% ipython --no-banner

In [1]: import numpy as np

In [2]: from numpy import linalg as LA

In [3]: np.set_printoptions(precision=2, suppress=True, linewidth=100, legacy="1.25")

In [4]: arr = 4 * np.eye(7) + np.ones((7, 7))

In [5]: arr
Out[5]: 
array([[5., 1., 1., 1., 1., 1., 1.],
       [1., 5., 1., 1., 1., 1., 1.],
       [1., 1., 5., 1., 1., 1., 1.],
       [1., 1., 1., 5., 1., 1., 1.],
       [1., 1., 1., 1., 5., 1., 1.],
       [1., 1., 1., 1., 1., 5., 1.],
       [1., 1., 1., 1., 1., 1., 5.]])

In [6]: x0 = np.array([0, 3, 6, 4, 7, 4, 6])

In [7]: target = arr @ x0

In [8]: beta, lr = np.zeros(7), 1 / LA.norm(arr, 2) ** 2

In [9]: for i in range(30):
   ...:     beta -= lr * arr.T @ (arr @ beta - target)
   ...:     if i % 10 == 0: print(i, round(LA.norm(arr @ beta - target), 2))
   ...: 
0 20.07
10 4.86
20 1.18

In [10]: beta
Out[10]: array([0.06, 3.02, 5.98, 4.  , 6.96, 4.  , 5.98])

In [11]: J = np.loadtxt("m.csv", delimiter=",")

In [12]: J
Out[12]: 
array([[ 1.03, -4.03,  5.52],
       [ 3.03, -6.03,  6.51],
       [-2.  , -1.  ,  4.  ],
       [-4.54,  1.54,  2.73],
       [-5.28,  2.28,  2.36],
       [-3.23,  0.23,  3.39],
       [-5.84,  2.84,  2.08],
       [-1.44, -1.56,  4.28],
       [-4.85,  1.85,  2.58],
       [-1.78, -1.22,  4.11],
       [-0.86, -2.14,  4.57],
       [-1.64, -1.36,  4.18],
       [-1.5 , -1.5 ,  4.25],
       [-4.38,  1.38,  2.81]])

In [13]: d = LA.norm(J[:, None] - J[None], axis=-1)

In [14]: LA.matrix_rank(d ** 2)
Out[14]: 3

In [15]: d[10]
Out[15]: array([2.84, 5.83, 1.71, 5.51, 6.64, 3.55, 7.47, 0.87, 5.98, 1.37, 0.  , 1.17, 0.96, 5.28])

In [16]: (d + 1e9 * np.eye(14)).round(6).argmin(axis=1)
Out[16]: array([10,  0,  9, 13,  8, 13,  4, 12,  3, 11,  7,  9,  7,  3])

In [17]: d.shape
Out[17]: (14, 14)

In [18]: np.unravel_index(d.round(6).argmax(), d.shape)
Out[18]: (1, 6)
